$ python3 -q
>>> import numpy as np
>>> import numpy.linalg as la
>>> np.set_printoptions(precision=3, suppress=True, linewidth=160)
>>> tidy = lambda a: np.round(a, 3) + 0
>>> q, _ = la.qr(np.array([[0.3, -0.5, 1.6], [-1.3, -1.9, -1.1], [1.0, -0.7, 1.3]]))
>>> vals = np.array([0, 2, -1])
>>> E = q @ np.diag(vals) @ q.T
>>> tidy(E)
array([[-0.567,  0.539,  0.87 ],
       [ 0.539,  0.758,  0.823],
       [ 0.87 ,  0.823,  0.809]])
>>> # null space of dimension 1
>>> left, s, VT = la.svd(E)
>>> np.argmax(s[:-1] / (s[1:] + 1e-6)) + 1
np.int64(2)
>>> tidy(s)
array([2., 1., 0.])
>>> M2 = left[:, :2] @ np.diag(s[:2]) @ VT[:2]
>>> tidy(la.norm(E - M2, 2)), tidy(s[2])
(np.float64(0.0), np.float64(0.0))
>>> mat = np.load("m.npy")
>>> mat
array([[37.433, 39.172, 18.667],
       [38.375, 39.727, 18.531],
       [42.188, 39.558, 19.218],
       [40.573, 38.475, 20.328],
       [39.841, 40.401, 18.641],
       [38.207, 41.936, 19.004],
       [38.551, 40.581, 22.324],
       [41.006, 40.929, 18.302],
       [40.193, 38.942, 21.356],
       [40.499, 36.664, 21.858],
       [40.831, 41.185, 21.555],
       [39.856, 40.438, 18.784],
       [40.373, 40.895, 18.451]])
>>> idx = mat[:, 1] > np.median(mat[:, 1])
>>> u = mat[idx].mean(axis=0) - mat[~idx].mean(axis=0)
>>> tidy((((mat - mat.mean(axis=0)) @ u > 0) == idx).mean())
np.float64(0.923)
>>> np.argsort(-np.abs(u).round(6), kind="stable")
array([1, 0, 2])
>>> ((mat - mat.mean(axis=0)) @ u > 0).astype(int)
array([0, 0, 0, 0, 1, 1, 1, 1, 0, 0, 1, 1, 1])
>>> idx.astype(int)
array([0, 0, 0, 0, 0, 1, 1, 1, 0, 0, 1, 1, 1])
>>> F = np.load("mat.npy")
>>> F
array([[3, 4, 1],
       [6, 4, 0],
       [0, 2, 1],
       [6, 4, 0],
       [3, 2, 0],
       [3, 2, 0],
       [0, 0, 0],
       [3, 2, 0],
       [0, 0, 0],
       [3, 2, 0],
       [3, 2, 0],
       [3, 2, 0],
       [0, 0, 0],
       [3, 2, 0],
       [0, 0, 0],
       [3, 4, 1],
       [0, 2, 1],
       [0, 0, 0],
       [3, 4, 1],
       [3, 4, 1]])
>>> q, Rm = la.qr(mat)
>>> tidy(np.trace(q @ q.T))
np.float64(3.0)
>>> q.shape, Rm.shape
((13, 3), (3, 3))
>>> tidy(q.T @ q)
array([[1., 0., 0.],
       [0., 1., 0.],
       [0., 0., 1.]])
>>> np.allclose(Rm.T @ Rm, mat.T @ mat)
True
>>> tidy(Rm)
array([[-143.722, -143.818,  -71.267],
       [   0.   ,   -7.177,   -0.04 ],
       [   0.   ,    0.   ,    5.402]])
>>> basis = F[[8, 4]].astype(float)
>>> for _ in range(4):
...     idx = la.norm(F[:, None] - basis, axis=-1).argmin(axis=1)
...     basis = np.array([F[idx == j].mean(axis=0) for j in range(2)])
... 
>>> idx
array([1, 1, 0, 1, 1, 1, 0, 1, 0, 1, 1, 1, 0, 1, 0, 1, 0, 0, 1, 1])
>>> np.bincount(idx)
array([ 7, 13])
>>> tidy(basis[1] - basis[0])
array([3.462, 2.352, 0.022])
>>> left, s, VT = la.svd(F)
>>> np.argmax(s[:-1] / (s[1:] + 1e-6)) + 1
np.int64(2)
>>> M2 = left[:, :2] @ np.diag(s[:2]) @ VT[:2]
>>> tidy(la.norm(F - M2) / la.norm(F))
np.float64(0.0)
>>> la.matrix_rank(F, rtol=0.05)
np.int64(2)
>>> left, s, VT = la.svd(F)
>>> vecs = VT[:(s > 1e-8).sum()]
>>> rng = np.random.default_rng(785698)
>>> vec = F[17] + -3 * F[5] + rng.integers(2) * np.eye(3)[0]
>>> vec
array([-9., -6.,  0.])
>>> tidy(la.norm(vec - vecs.T @ vecs @ vec))
np.float64(0.0)
>>> tidy(vecs.T @ vecs)
array([[ 0.918,  0.122, -0.245],
       [ 0.122,  0.816,  0.367],
       [-0.245,  0.367,  0.265]])
>>> la.matrix_rank(np.vstack([F, vec]))
np.int64(2)
>>> np.allclose(vecs.T @ vecs @ vec, vec)
True
>>> tidy(np.diag(vecs.T @ vecs))
array([0.918, 0.816, 0.265])
>>> M = np.loadtxt("case14.csv", delimiter=",")
>>> tidy(M)
array([[ 0.866,  0.   ,  0.   , -0.5  ],
       [ 0.   ,  1.   ,  0.   ,  0.   ],
       [ 0.   ,  0.   ,  1.   ,  0.   ],
       [ 0.5  ,  0.   ,  0.   ,  0.866]])
>>> tidy(M @ M.T)
array([[1., 0., 0., 0.],
       [0., 1., 0., 0.],
       [0., 0., 1., 0.],
       [0., 0., 0., 1.]])
>>> tidy(la.pinv(M))
array([[ 0.866,  0.   ,  0.   ,  0.5  ],
       [ 0.   ,  1.   ,  0.   ,  0.   ],
       [ 0.   ,  0.   ,  1.   ,  0.   ],
       [-0.5  ,  0.   ,  0.   ,  0.866]])
>>> q, Rm = la.qr(M)
>>> tidy(q)
array([[-0.866,  0.   ,  0.   , -0.5  ],
       [ 0.   ,  1.   ,  0.   ,  0.   ],
       [ 0.   ,  0.   ,  1.   ,  0.   ],
       [-0.5  ,  0.   ,  0.   ,  0.866]])
>>> np.trace(q @ q.T)
np.float64(4.0)
>>> q.shape, Rm.shape
((4, 4), (4, 4))
>>> vec = np.array([1, -3, 2, 0])
>>> rhs = M @ vec
>>> tidy(rhs)
array([ 0.866, -3.   ,  2.   ,  0.5  ])
>>> tidy(la.solve(M.T, M[0]))
array([1., 0., 0., 0.])
>>> tidy(la.solve(M, rhs + M[:, 1]))
array([ 1., -2.,  2.,  0.])
>>> tidy(la.solve(M, rhs))
array([ 1., -3.,  2.,  0.])
>>> J = np.loadtxt("block13.csv", delimiter=",")
>>> J
array([[-20.303,  14.009,   7.909],
       [ -6.794,   4.97 ,   2.863],
       [ -3.293,   2.783,   1.512],
       [ -1.078,   1.45 ,   0.627],
       [ -0.326,   1.002,   0.314],
       [  0.455,   0.132,  -0.141],
       [ -1.177,  -0.735,   0.434],
       [ -1.779,  -1.711,   0.697],
       [ -1.986,  -2.382,   0.807],
       [ -1.922,  -6.499,   0.998],
       [ -1.898,  -6.64 ,   0.996],
       [ -1.394,  -8.9  ,   0.929],
       [  0.602, -14.828,   0.501],
       [  2.661, -19.656,  -0.011],
       [  3.255, -20.943,  -0.165],
       [  6.596, -27.683,  -1.058],
       [  8.829, -31.873,  -1.673],
       [  9.13 , -32.423,  -1.757]])
>>> vec = np.array([-1, 2, 0])
>>> rhs = J @ vec
>>> tidy(la.pinv(J) @ J)
array([[1., 0., 0.],
       [0., 1., 0.],
       [0., 0., 1.]])
>>> tidy(la.lstsq(J, rhs)[0])
array([-1.,  2.,  0.])
>>> rhs = rhs + 0.02 * rng.normal(size=18)
>>> tidy(rhs)
array([ 48.346,  16.734,   8.852,   3.989,   2.334,  -0.187,  -0.296,  -1.621,  -2.748, -11.048, -11.364, -16.401, -30.278, -41.961, -45.151, -61.973, -72.55 ,
       -74.015])
>>> coef, *_ = la.lstsq(J, rhs)
>>> tidy(coef)
array([-1.013,  1.998, -0.028])
>>> basis = J[[11, 13]].astype(float)
>>> for _ in range(4):
...     idx = la.norm(J[:, None] - basis, axis=-1).argmin(axis=1)
...     basis = np.array([J[idx == j].mean(axis=0) for j in range(2)])
... 
>>> idx
array([0, 0, 0, 0, 0, 0, 0, 0, 0, 0, 0, 0, 1, 1, 1, 1, 1, 1])
>>> np.bincount(idx)
array([12,  6])
>>> tidy(basis)
array([[ -3.458,  -0.21 ,   1.495],
       [  5.179, -24.568,  -0.694]])
>>> tidy(basis[1] - basis[0])
array([  8.637, -24.358,  -2.189])
>>> arr = np.loadtxt("dump.csv", delimiter=",")
>>> arr
array([[ -3.026,   0.009,  14.376],
       [ -9.107,  -7.425, -12.061],
       [  8.743, -10.777,   0.331]])
>>> u = np.array([-2, -4, -2])
>>> tidy(np.array([np.convolve(row, u, "same") for row in arr]))
array([[ 12.086, -22.736, -57.522],
       [ 51.278,  72.036,  63.094],
       [-13.418,  24.96 ,  20.23 ]])
>>> tidy(np.convolve(arr[2], u))
array([-17.486, -13.418,  24.96 ,  20.23 ,  -0.662])
>>> tidy(np.cross(arr[2, :3], arr[0, :3]))
array([-154.933, -126.691,  -32.533])
>>> tidy(np.polyval(u, arr[2]))
array([-189.852, -191.179,   -3.543])
>>> t = np.radians(72)
>>> Rm = np.eye(3)
>>> Rm[0, 0] = Rm[2, 2] = np.cos(t)
>>> Rm[0, 2], Rm[2, 0] = -np.sin(t), np.sin(t)
>>> tidy(Rm)
array([[ 0.309,  0.   , -0.951],
       [ 0.   ,  1.   ,  0.   ],
       [ 0.951,  0.   ,  0.309]])
>>> M2 = arr @ Rm.T
>>> tidy(M2)
array([[-14.607,   0.009,   1.565],
       [  8.656,  -7.425, -12.388],
       [  2.387, -10.777,   8.417]])
>>> np.allclose(la.norm(arr, axis=1), la.norm(M2, axis=1))
True
>>> tidy(np.abs(M2 - arr).max(axis=0))
array([17.763,  0.   , 12.811])
>>> tidy(la.svd(arr, compute_uv=False)), tidy(la.svd(M2, compute_uv=False))
(array([20. , 14. ,  9.8]), array([20. , 14. ,  9.8]))
>>> np.allclose(arr @ arr.T, M2 @ M2.T)
True
>>> left, s, VT = la.svd(arr, full_matrices=False)
>>> np.abs(left[:, 0]).round(6).argmax()
np.int64(1)
>>> tidy(left.T @ left)
array([[1., 0., 0.],
       [0., 1., 0.],
       [0., 0., 1.]])
>>> np.allclose(left * s @ VT, arr)
True
>>> left.shape, s.shape, VT.shape
((3, 3), (3,), (3, 3))
>>> M2 = arr / np.sqrt((arr ** 2).mean(axis=1, keepdims=True))
>>> tidy(M2[1])
array([-0.937, -0.764, -1.241])
>>> la.matrix_rank(M2) == la.matrix_rank(arr)
np.True_
>>> la.matrix_rank(arr - arr.mean(axis=1, keepdims=True))
np.int64(2)
>>> X = np.load("data.npy")
>>> X
array([[14,  8,  9, -2],
       [12,  6,  7, -4],
       [ 9,  3,  4, -7]])
>>> # looks like rank 2
>>> M2 = X / np.sqrt((X ** 2).mean(axis=1, keepdims=True))
>>> la.matrix_rank(X - X.mean(axis=1, keepdims=True))
np.int64(1)
>>> tidy(la.norm(M2, axis=1))
array([2., 2., 2.])
>>> left, s, VT = la.svd(X)
>>> tidy(s)
array([26.766,  5.347,  0.   ])
>>> M2 = left[:, :2] @ np.diag(s[:2]) @ VT[:2]
>>> tidy(M2)
array([[14.,  8.,  9., -2.],
       [12.,  6.,  7., -4.],
       [ 9.,  3.,  4., -7.]])
>>> tidy(np.abs(X - M2).max())
np.float64(0.0)
>>> la.matrix_rank(X, rtol=0.05)
np.int64(2)
>>> np.argsort(-la.norm(X, axis=0).round(6), kind="stable")[:3]
array([0, 2, 1])
>>> tidy(la.norm(X, 2) / la.norm(X))
np.float64(0.981)
>>> la.matrix_rank(X, rtol=0.1)
np.int64(2)
>>> tidy(la.norm(X[0] - X[2]))
np.float64(10.0)
>>> tidy(la.norm(X, axis=0))
array([20.518, 10.44 , 12.083,  8.307])
>>> la.norm(X, axis=1).argmax()
np.int64(0)
>>> m1 = np.array([[-0.8, 1.7, -1.2],
...     [0.5, -0.9, -0.8],
...     [-0.1, -1.2, 0.5],
...     [-0.3, 0.8, -0.6],
...     [-0.9, 0.3, -2.8],
...     [-0.7, 0.9, 0.5],
...     [1.2, 0.6, -1.5],
...     [0.4, -0.3, 0.4],
...     [4.0, -24.0, -8.0],
...     [0.6, -0.9, 0.0],
...     [1.1, 0.5, 2.3],
...     [-0.1, -2.2, 0.1],
...     [-1.2, 1.3, 0.2],
...     [0.1, 1.4, -0.3]])
>>> # row 8 is much longer than the rest
>>> Xc = m1 - m1.mean(axis=0)
>>> left, s, VT = la.svd(Xc, full_matrices=False)
>>> tidy((s ** 2).sum() ** 2 / (s ** 4).sum())
np.float64(1.082)
>>> la.matrix_rank(Xc)
np.int64(3)
>>> tidy(np.abs(VT[-1]))
array([0.949, 0.228, 0.217])
>>> basis = m1[[7, 4]].astype(float)
>>> for _ in range(4):
...     idx = la.norm(m1[:, None] - basis, axis=-1).argmin(axis=1)
...     basis = np.array([m1[idx == j].mean(axis=0) for j in range(2)])
... 
>>> idx
array([0, 0, 0, 0, 0, 0, 0, 0, 1, 0, 0, 0, 0, 0])
>>> np.bincount(idx)
array([13,  1])
>>> vec = np.array([2, 1, 2])
>>> rhs = m1 @ vec
>>> coef, lr = np.zeros(3), 1 / la.norm(m1, 2) ** 2
>>> for i in range(4):
...     coef -= lr * m1.T @ (m1 @ coef - rhs)
...     if i % 1 == 0: print(i, round(la.norm(m1 @ coef - rhs), 3))
... 
0 10.249
1 9.96
2 9.682
3 9.412
>>> tidy(coef)
array([-0.077,  1.109,  0.61 ])
>>> tidy(la.cond(m1))
np.float64(11.189)
>>> def softmax(z):
...     e = np.exp(z - z.max(axis=-1, keepdims=True))
...     return e / e.sum(axis=-1, keepdims=True)
... 
>>> tidy(softmax(m1[8]))
array([1., 0., 0.])
>>> S = m1 @ m1.T / np.sqrt(3)
>>> softmax(S).round(6).argmax(axis=1)
array([ 0,  8,  8,  0,  8, 12,  6,  8,  8,  8, 10,  8, 12,  0])
